% ipython --no-banner

In [1]: import numpy as np

In [2]: import numpy.linalg as la

In [3]: np.set_printoptions(precision=3, suppress=True, linewidth=160, legacy="1.25")

In [4]: def rd(a):
   ...:     return np.round(a, 3) + 0
   ...: 

In [5]: J = np.load("out3.npy")

In [6]: J
Out[6]: 
array([[2, 2],
       [3, 3],
       [0, 0],
       [1, 1],
       [1, 1]])

In [7]: Uu, sig, Vt = la.svd(J)

In [8]: V = Vt[:(sig > 1e-8).sum()]

In [9]: rng = np.random.default_rng(44)

In [10]: vec = J[4] + -1 * J[2] + rng.integers(2) * np.eye(2)[0]

In [11]: vec
Out[11]: array([2., 1.])

In [12]: rd(la.norm(vec - V.T @ V @ vec))
Out[12]: 0.707

In [13]: la.matrix_rank(J, rtol=0.1)
Out[13]: 1

In [14]: [round(float(x), 3) for x in la.svd(J, compute_uv=False)[:3]]
Out[14]: [5.477, 0.0]

In [15]: np.argsort(-la.norm(J, axis=0).round(6), kind="stable")[:3]
Out[15]: array([0, 1])

In [16]: rd(la.norm(J, 2) / la.norm(J))
Out[16]: 1.0

In [17]: rd(np.trace(la.pinv(J) @ J))
Out[17]: 1.0

In [18]: np.allclose(J[:-1].T @ la.lstsq(J[:-1].T, J[-1])[0], J[-1])
Out[18]: True

In [19]: np.abs(np.diag(la.qr(J)[1])) > 1e-9
Out[19]: array([ True, False])

In [20]: A2 = J[0, 0] * J[1:] - np.outer(J[1:, 0], J[0])

In [21]: A2
Out[21]: 
array([[0, 0],
       [0, 0],
       [0, 0],
       [0, 0]])

In [22]: np.flatnonzero(~A2.round(6).any(axis=1))
Out[22]: array([0, 1, 2, 3])

In [23]: m1 = np.loadtxt("arr.csv", delimiter=",")

In [24]: m1
Out[24]: 
array([[  1.269,  -0.212,   0.739],
       [ -0.701,  -3.592,  -3.625],
       [ -1.163,  -0.178,   1.154],
       [  0.755,   8.917,  11.865],
       [ -3.236,   4.509,   6.159],
       [ -5.15 ,   2.09 ,   9.111],
       [  3.578,   1.871,  -0.623],
       [ -1.258,   4.338,   7.794],
       [  0.093,  -0.252,   1.435],
       [  4.933,  -0.268,   2.093],
       [ -2.918,   0.809,   4.893],
       [  0.512, -10.181, -11.646],
       [  6.583,   2.976,  -0.765],
       [ -2.651,   0.166,   6.799],
       [  4.454,   0.721,  -1.805],
       [  3.274,   0.83 ,   0.67 ],
       [ -0.297,  -2.317,  -4.787]])

In [25]: idx = m1[:, 1] > np.median(m1[:, 1])

In [26]: u = m1[idx].mean(axis=0) - m1[~idx].mean(axis=0)

In [27]: rd((((m1 - m1.mean(axis=0)) @ u > 0) == idx).mean())
Out[27]: 0.765

In [28]: idx.astype(int)
Out[28]: array([0, 0, 0, 1, 1, 1, 1, 1, 0, 0, 1, 0, 1, 0, 0, 1, 0])

In [29]: M = np.load("block7.npy")

In [30]: M
Out[30]: 
array([[3, 5, 0],
       [1, 4, 2],
       [1, 4, 2],
       [0, 0, 0],
       [2, 3, 0],
       [3, 8, 2],
       [3, 7, 1],
       [1, 0, 0],
       [2, 6, 2],
       [1, 4, 2],
       [3, 6, 0],
       [1, 0, 0]])

In [31]: # row 2 repeats row 1

In [32]: idx = M[:, 0] > np.median(M[:, 0])

In [33]: u = M[idx].mean(axis=0) - M[~idx].mean(axis=0)

In [34]: rd((((M - M.mean(axis=0)) @ u > 0) == idx).mean())
Out[34]: 0.917

In [35]: np.argsort(-np.abs(u).round(6), kind="stable")
Out[35]: array([1, 0, 2])

In [36]: ((M - M.mean(axis=0)) @ u > 0).astype(int)
Out[36]: array([1, 0, 0, 0, 0, 1, 1, 0, 1, 0, 1, 0])

In [37]: idx = rng.permutation(3)

In [38]: A2 = M[:, idx] * rng.choice([-1, 1], 3)

In [39]: A2
Out[39]: 
array([[ 5, -3,  0],
       [ 4, -1, -2],
       [ 4, -1, -2],
       [ 0,  0,  0],
       [ 3, -2,  0],
       [ 8, -3, -2],
       [ 7, -3, -1],
       [ 0, -1,  0],
       [ 6, -2, -2],
       [ 4, -1, -2],
       [ 6, -3,  0],
       [ 0, -1,  0]])

In [40]: Uu, _, Vt = la.svd(M.T @ A2)

In [41]: rd(la.lstsq(M, A2)[0])
Out[41]: 
array([[ 0., -1.,  0.],
       [ 1.,  0.,  0.],
       [ 0.,  0., -1.]])

In [42]: idx
Out[42]: array([1, 0, 2])

In [43]: C2 = np.cov(M, rowvar=False)

In [44]: np.argsort(-M.std(axis=0).round(6), kind="stable")
Out[44]: array([1, 0, 2])

In [45]: np.median(M, axis=0)
Out[45]: array([1.5, 4. , 0.5])

In [46]: rd(C2)
Out[46]: 
array([[ 1.114,  2.341, -0.023],
       [ 2.341,  7.538,  1.447],
       [-0.023,  1.447,  0.992]])

In [47]: rd(np.polyfit(M[:, 1], M[:, 0], 1))
Out[47]: array([0.311, 0.534])

In [48]: X = np.loadtxt("layer11.csv", delimiter=",")

In [49]: X
Out[49]: 
array([[4., 2.],
       [2., 1.]])

In [50]: Uu, sig, Vt = la.svd(X)

In [51]: np.argmax(sig[:-1] / (sig[1:] + 1e-6)) + 1
Out[51]: 1

In [52]: A2 = Uu[:, :1] @ np.diag(sig[:1]) @ Vt[:1]

In [53]: la.matrix_rank(X, rtol=0.05)
Out[53]: 1

In [54]: t = np.radians(36)

In [55]: R = np.eye(2)

In [56]: R[0, 0] = R[1, 1] = np.cos(t)

In [57]: R[0, 1], R[1, 0] = -np.sin(t), np.sin(t)

In [58]: rd(R)
Out[58]: 
array([[ 0.809, -0.588],
       [ 0.588,  0.809]])

In [59]: A2 = J @ R.T

In [60]: np.allclose(J @ J.T, A2 @ A2.T)
Out[60]: True

In [61]: rd(A2)
Out[61]: 
array([[0.442, 2.794],
       [0.664, 4.19 ],
       [0.   , 0.   ],
       [0.221, 1.397],
       [0.221, 1.397]])

In [62]: rd(np.abs(A2 - J).max(axis=0))
Out[62]: array([2.336, 1.19 ])

In [63]: rd(la.svd(J, compute_uv=False)), rd(la.svd(A2, compute_uv=False))
Out[63]: (array([5.477, 0.   ]), array([5.477, 0.   ]))

In [64]: u, v = X[0], X[1]

In [65]: u @ v
Out[65]: 10.0

In [66]: p = (u @ v) / (u @ u) * u

In [67]: np.outer(u, v)
Out[67]: 
array([[8., 4.],
       [4., 2.]])

In [68]: p
Out[68]: array([2., 1.])

In [69]: K = np.loadtxt("w.csv", delimiter=",")

In [70]: K
Out[70]: 
array([[ 0.973,  2.009,  4.009,  4.026],
       [ 0.97 ,  1.911,  4.014,  3.99 ],
       [ 1.023,  1.968,  4.022,  3.953],
       [ 0.978,  2.006,  3.959,  4.01 ],
       [ 1.038,  2.081,  3.972,  4.092],
       [ 0.943,  2.058,  4.039,  4.07 ],
       [ 4.982,  3.93 ,  2.98 ,  3.975],
       [ 4.985,  3.995,  3.05 ,  3.99 ],
       [ 4.932,  3.953,  3.014,  3.928],
       [ 5.063,  4.025,  3.039,  4.071],
       [ 4.927,  3.983,  2.953,  3.958],
       [ 4.981,  3.959,  2.978,  4.009],
       [ 0.034,  5.034,  5.064,  3.006],
       [ 0.01 ,  5.06 ,  5.019,  3.014],
       [ 0.022,  4.982,  5.016,  2.985],
       [-0.038,  5.06 ,  5.026,  3.067],
       [-0.094,  4.944,  4.929,  3.062],
       [-0.037,  5.012,  5.001,  2.973]])

In [71]: W2 = K[[16, 0]].astype(float)

In [72]: for _ in range(5):
    ...:     idx = la.norm(K[:, None] - W2, axis=-1).argmin(axis=1)
    ...:     W2 = np.array([K[idx == j].mean(axis=0) for j in range(2)])
    ...: 

In [73]: idx
Out[73]: array([1, 1, 1, 1, 1, 1, 1, 1, 1, 1, 1, 1, 0, 0, 0, 0, 0, 0])

In [74]: np.bincount(idx)
Out[74]: array([ 6, 12])

In [75]: np.abs(W2[1] - W2[0]).argmax()
Out[75]: 0

In [76]: cen = (K - K.mean(axis=0)) / K.std(axis=0)

In [77]: rd(cen.std(axis=0))
Out[77]: array([1., 1., 1., 1.])

In [78]: c = la.lstsq(np.delete(cen, 0, axis=1), cen[:, 0])[0]

In [79]: rd(c)
Out[79]: array([ 0.401, -1.001,  0.094])

In [80]: np.argsort(-la.norm(K, axis=0).round(6), kind="stable")[:3]
Out[80]: array([2, 1, 3])

In [81]: rd(la.norm(K, 2) / la.norm(K))
Out[81]: 0.937

In [82]: idx = K[:, 1] > np.median(K[:, 1])

In [83]: u = K[idx].mean(axis=0) - K[~idx].mean(axis=0)

In [84]: idx.astype(int)
Out[84]: array([0, 0, 0, 0, 0, 0, 0, 1, 0, 1, 1, 0, 1, 1, 1, 1, 1, 1])

In [85]: rd(u)
Out[85]: array([-0.661,  2.024,  0.679, -0.659])

In [86]: F = np.load("mat.npy")

In [87]: F
Out[87]: 
array([[1.   , 0.2  , 0.04 , 0.008, 0.002],
       [0.2  , 1.   , 0.2  , 0.04 , 0.008],
       [0.04 , 0.2  , 1.   , 0.2  , 0.04 ],
       [0.008, 0.04 , 0.2  , 1.   , 0.2  ],
       [0.002, 0.008, 0.04 , 0.2  , 1.   ]])

In [88]: vec = np.ones(5)

In [89]: for _ in range(3):
    ...:     vec = F @ vec
    ...:     vec /= la.norm(vec)
    ...:     print(round(vec @ F @ vec, 3))
    ...: 
1.388
1.394
1.397

In [90]: rd(la.eigvalsh(F)[-1])
Out[90]: 1.399

In [91]: P = np.triu(np.array([[1, -2, -1, 0, 1],
    ...:     [1, 1, -1, 1, -2],
    ...:     [0, -2, -2, 0, -2],
    ...:     [2, 1, 0, 2, 2],
    ...:     [-1, 1, -2, 0, 1]]), 1) + np.eye(5)

In [92]: A2 = P @ F @ la.inv(P)

In [93]: rd(la.det(A2))
Out[93]: 0.849

In [94]: np.trace(A2), np.trace(F)
Out[94]: (5.0, 5.0)

In [95]: la.matrix_rank(A2)
Out[95]: 5

In [96]: u = np.array([1, 6, 3, -2, -1])

In [97]: arr = u[np.abs(np.subtract.outer(np.arange(5), np.arange(5)))]

In [98]: arr
Out[98]: 
array([[ 1,  6,  3, -2, -1],
       [ 6,  1,  6,  3, -2],
       [ 3,  6,  1,  6,  3],
       [-2,  3,  6,  1,  6],
       [-1, -2,  3,  6,  1]])

In [99]: # equal to its transpose

In [100]: A2 = arr / np.sqrt((arr ** 2).mean(axis=1, keepdims=True))

In [101]: la.matrix_rank(arr - arr.mean(axis=1, keepdims=True))
Out[101]: 4

In [102]: rd(la.norm(A2, axis=1))
Out[102]: array([2.236, 2.236, 2.236, 2.236, 2.236])

In [103]: rd(A2[0])
Out[103]: array([ 0.313,  1.879,  0.939, -0.626, -0.313])

In [104]: P = np.triu(np.array([[3, 1, 2, 3, 1],
     ...:     [1, 2, 3, 1, 0],
     ...:     [0, 2, 2, 2, 1],
     ...:     [0, 0, 2, 0, 2],
     ...:     [3, 3, 3, 1, 1]]), 1) + np.eye(5)

In [105]: A2 = P @ arr @ la.inv(P)

In [106]: rd(np.poly(A2))
Out[106]: array([    1.,    -5.,  -170.,   140.,  6936., 13600.])

In [107]: A2
Out[107]: 
array([[  6.,  20., -40.,  64., -72.],
       [ 13.,   9., -38.,  50., -62.],
       [ -2.,  12., -16.,  40., -46.],
       [ -4.,   3.,  11.,   0.,   1.],
       [ -1.,  -1.,   8.,  -6.,   6.]])

In [108]: np.trace(A2), np.trace(arr)
Out[108]: (5.0, 5)

In [109]: A2 = np.inv(arr)
AttributeError: module 'numpy' has no attribute 'inv'


In [110]: A2 = la.inv(arr)

In [111]: rd(la.cond(arr))
Out[111]: 5.747

In [112]: (np.abs(A2) > 1e-9).astype(int)
Out[112]: 
array([[1, 1, 1, 1, 1],
       [1, 1, 1, 1, 1],
       [1, 1, 1, 1, 1],
       [1, 1, 1, 1, 1],
       [1, 1, 1, 1, 1]])

In [113]: rd(A2)
Out[113]: 
array([[-0.155,  0.139,  0.06 ,  0.021, -0.185],
       [ 0.139, -0.06 ,  0.06 , -0.03 ,  0.021],
       [ 0.06 ,  0.06 , -0.08 ,  0.06 ,  0.06 ],
       [ 0.021, -0.03 ,  0.06 , -0.06 ,  0.139],
       [-0.185,  0.021,  0.06 ,  0.139, -0.155]])

In [114]: rd(la.det(arr) * A2)
Out[114]: 
array([[ 2112., -1888.,  -816.,  -288.,  2512.],
       [-1888.,   812.,  -816.,   412.,  -288.],
       [ -816.,  -816.,  1088.,  -816.,  -816.],
       [ -288.,   412.,  -816.,   812., -1888.],
       [ 2512.,  -288.,  -816., -1888.,  2112.]])

In [115]: rd(la.det(arr) * la.det(A2))
Out[115]: 1.0

In [116]: [round(float(la.det(arr[:i, :i])), 2) + 0 for i in range(1, 6)]
Out[116]: [1.0, -35.0, 136.0, 2112.0, -13600.0]

In [117]: rd(la.eigvalsh(arr).min())
Out[117]: -8.246

In [118]: W = np.array([[6, 1], [0, 6], [-2, -1], [0, -6], [-8, 6]])

In [119]: c = np.array([-2, -1])

In [120]: H = np.maximum(arr @ W + c, 0)

In [121]: (H > 0).astype(int)
Out[121]: 
array([[1, 1],
       [1, 0],
       [0, 1],
       [0, 1],
       [0, 0]])

In [122]: H
Out[122]: 
array([[ 6, 39],
       [38,  0],
       [ 0, 19],
       [ 0, 39],
       [ 0,  0]])

In [123]: W2 = np.array([[0, 2, 0], [1, 1, 0]])

In [124]: (H @ W2).round(6).argmax(axis=1)
Out[124]: array([1, 1, 0, 0, 0])

In [125]: H @ W2
Out[125]: 
array([[39, 51,  0],
       [ 0, 76,  0],
       [19, 19,  0],
       [39, 39,  0],
       [ 0,  0,  0]])

In [126]: E = np.loadtxt("case9.csv", delimiter=",")

In [127]: E
Out[127]: 
array([[ 1.,  0.,  0.,  0.],
       [-1.,  1.,  0.,  0.],
       [ 0., -2.,  1.,  0.],
       [ 1.,  2., -1.,  1.]])

In [128]: P = np.triu(np.array([[-2, -1, -1, -1], [-2, -2, -1, -1], [-1, 2, 1, 0], [2, 2, 0, 0]]), 1) + np.eye(4)

In [129]: A2 = P @ E @ la.inv(P)

In [130]: A2
Out[130]: 
array([[ 1.,  0.,  1.,  0.],
       [-2., -1., -3., -4.],
       [ 0., -2., -1., -2.],
       [ 1.,  3.,  3.,  5.]])

In [131]: la.matrix_rank(A2)
Out[131]: 4

In [132]: rd(la.det(A2))
Out[132]: 1.0

In [133]: Q, R = la.qr(A2)

In [134]: rd(Q)
Out[134]: 
array([[-0.408,  0.266,  0.716, -0.5  ],
       [ 0.816, -0.213,  0.195, -0.5  ],
       [ 0.   ,  0.638, -0.586, -0.5  ],
       [-0.408, -0.691, -0.325, -0.5  ]])

In [135]: rd(np.trace(Q @ Q.T))
Out[135]: 4.0

In [136]: Q.shape, R.shape
Out[136]: ((4, 4), (4, 4))
